$ python3 -q
>>> import numpy as np
>>> np.set_printoptions(suppress=True, linewidth=140)
>>> mat = np.cumsum(np.array([[-2, -1, 1, 2],
...     [0, -1, 1, 0],
...     [-2, 1, -2, 1],
...     [1, -2, 1, 0],
...     [-1, 0, -1, 1],
...     [-1, 1, -1, 0],
...     [-1, -2, -1, -1],
...     [-1, 0, -2, 0],
...     [2, -2, 2, 2],
...     [2, -2, -1, -2],
...     [-1, 0, -1, 1],
...     [2, 1, -1, 1],
...     [-2, 0, -1, -2],
...     [0, -1, -2, 0],
...     [1, 1, 0, 0],
...     [-1, 2, -1, 1],
...     [-2, 0, 2, -2],
...     [-1, 0, 0, 2],
...     [-2, 1, -2, -2],
...     [-2, 0, -2, 2],
...     [-1, -1, 2, 1],
...     [-1, -2, -2, 1],
...     [-2, 1, 2, 2],
...     [0, 1, 0, 2],
...     [2, 0, -2, 1],
...     [-1, 2, -2, -1],
...     [-2, -2, 1, -2],
...     [-1, 0, 1, 2]]), axis=0)
>>> mat
array([[ -2,  -1,   1,   2],
       [ -2,  -2,   2,   2],
       [ -4,  -1,   0,   3],
       [ -3,  -3,   1,   3],
       [ -4,  -3,   0,   4],
       [ -5,  -2,  -1,   4],
       [ -6,  -4,  -2,   3],
       [ -7,  -4,  -4,   3],
       [ -5,  -6,  -2,   5],
       [ -3,  -8,  -3,   3],
       [ -4,  -8,  -4,   4],
       [ -2,  -7,  -5,   5],
       [ -4,  -7,  -6,   3],
       [ -4,  -8,  -8,   3],
       [ -3,  -7,  -8,   3],
       [ -4,  -5,  -9,   4],
       [ -6,  -5,  -7,   2],
       [ -7,  -5,  -7,   4],
       [ -9,  -4,  -9,   2],
       [-11,  -4, -11,   4],
       [-12,  -5,  -9,   5],
       [-13,  -7, -11,   6],
       [-15,  -6,  -9,   8],
       [-15,  -5,  -9,  10],
       [-13,  -5, -11,  11],
       [-14,  -3, -13,  10],
       [-16,  -5, -12,   8],
       [-17,  -5, -11,  10]])
>>> G = np.cov(mat, rowvar=False)
>>> np.round(np.linalg.eigvalsh(G)[::-1], 3)
array([44.648,  7.461,  2.627,  1.44 ])
>>> round(np.corrcoef(mat[:, 2], mat[:, 3])[0, 1], 3)
np.float64(-0.629)
>>> W0 = np.load("a.npy")
>>> W0
array([[ 0.8  ,  0.   , -0.9  , -0.2  , -0.9  ,  1.   ,  0.4  , -0.7  ],
       [-0.7  , -1.   , -2.1  , -0.7  ,  1.3  ,  1.3  ,  0.7  ,  0.1  ],
       [-0.2  , -0.4  , -0.6  ,  1.   ,  0.6  ,  0.2  ,  0.2  ,  1.3  ],
       [-0.2  ,  1.1  ,  0.4  ,  0.   , -0.4  ,  0.9  , -1.9  ,  3.5  ],
       [ 0.868, -0.044, -0.931, -0.193, -0.869,  1.006,  0.432, -0.766],
       [-0.5  ,  0.4  ,  0.   , -0.4  , -0.8  , -0.5  , -0.5  , -0.8  ],
       [ 0.5  , -1.   ,  0.1  ,  0.   , -0.4  ,  0.7  , -0.3  ,  0.4  ],
       [-1.5  , -0.3  ,  0.5  ,  1.4  ,  0.   ,  0.6  , -1.1  ,  1.5  ]])
>>> vec = np.array([-9, 6, -2, -1, 7, 8, 2, 3])
>>> target = W0 @ vec
>>> coef, lr = np.zeros(8), 1 / np.linalg.norm(W0, 2) ** 2
>>> for i in range(3):
...     coef -= lr * W0.T @ (W0 @ coef - target)
...     if i % 1 == 0: print(i, round(np.linalg.norm(W0 @ coef - target), 3))
... 
0 20.145
1 14.594
2 11.839
>>> np.round(np.linalg.cond(W0), 3)
np.float64(178.239)
>>> X = np.load("sample2.npy")
>>> X
array([[ 0.788, -2.517, -2.056,  2.026,  2.079,  0.414,  1.734],
       [ 1.51 , -1.495, -2.031,  1.841,  1.924,  0.126,  2.125],
       [ 1.441, -1.518, -2.376,  2.066,  1.877,  0.124,  1.516],
       [ 0.527, -1.944, -1.661,  2.163,  2.013, -0.435,  2.361],
       [ 1.274, -2.046, -2.615,  1.916,  2.253, -0.279,  2.316],
       [ 1.154, -1.994, -1.641,  1.905,  2.024,  0.735,  2.159],
       [ 1.048, -2.154, -2.339,  1.993,  1.659, -0.085,  2.278],
       [ 1.298, -2.264, -2.228,  2.066,  2.157,  0.473,  2.036],
       [ 0.96 , -2.185, -1.332,  1.792,  1.633, -0.038,  2.042],
       [ 1.294, -1.985, -2.243,  2.112,  1.505, -0.246,  1.761],
       [ 1.163, -1.608, -1.821,  1.995,  2.815, -0.283,  2.027],
       [ 1.156, -0.345,  0.358,  0.856,  0.123,  1.715, -1.795],
       [ 1.254,  0.481, -0.003,  1.34 ,  1.199,  1.944, -2.037],
       [ 0.925, -0.149, -0.235,  0.463,  0.86 ,  1.945, -2.182],
       [ 1.273,  0.185,  0.5  ,  1.559,  1.126,  2.481, -1.736],
       [ 1.296, -0.13 , -0.668,  0.382,  1.   ,  2.383, -1.759],
       [ 1.232,  0.124,  0.227,  1.023,  0.827,  2.415, -1.971],
       [ 1.075, -0.231,  0.42 ,  0.392,  1.075,  2.177, -1.916],
       [ 0.997,  0.253,  0.044,  0.891,  0.909,  2.29 , -1.853],
       [ 1.409, -0.516, -0.125,  0.914,  0.679,  1.405, -1.447],
       [ 0.916, -0.158, -0.427,  1.361,  1.051,  1.94 , -2.047],
       [ 1.023, -0.089, -0.23 ,  1.15 ,  0.463,  1.995, -1.645]])
>>> basis = X[[0, 14]].astype(float)
>>> for _ in range(7):
...     idx = np.linalg.norm(X[:, None] - basis, axis=-1).argmin(axis=1)
...     basis = np.array([X[idx == j].mean(axis=0) for j in range(2)])
... 
>>> idx
array([0, 0, 0, 0, 0, 0, 0, 0, 0, 0, 0, 1, 1, 1, 1, 1, 1, 1, 1, 1, 1, 1])
>>> np.round(basis[1] - basis[0], 3)
array([ 0.009,  1.921,  2.019, -1.049, -1.148,  2.017, -3.886])
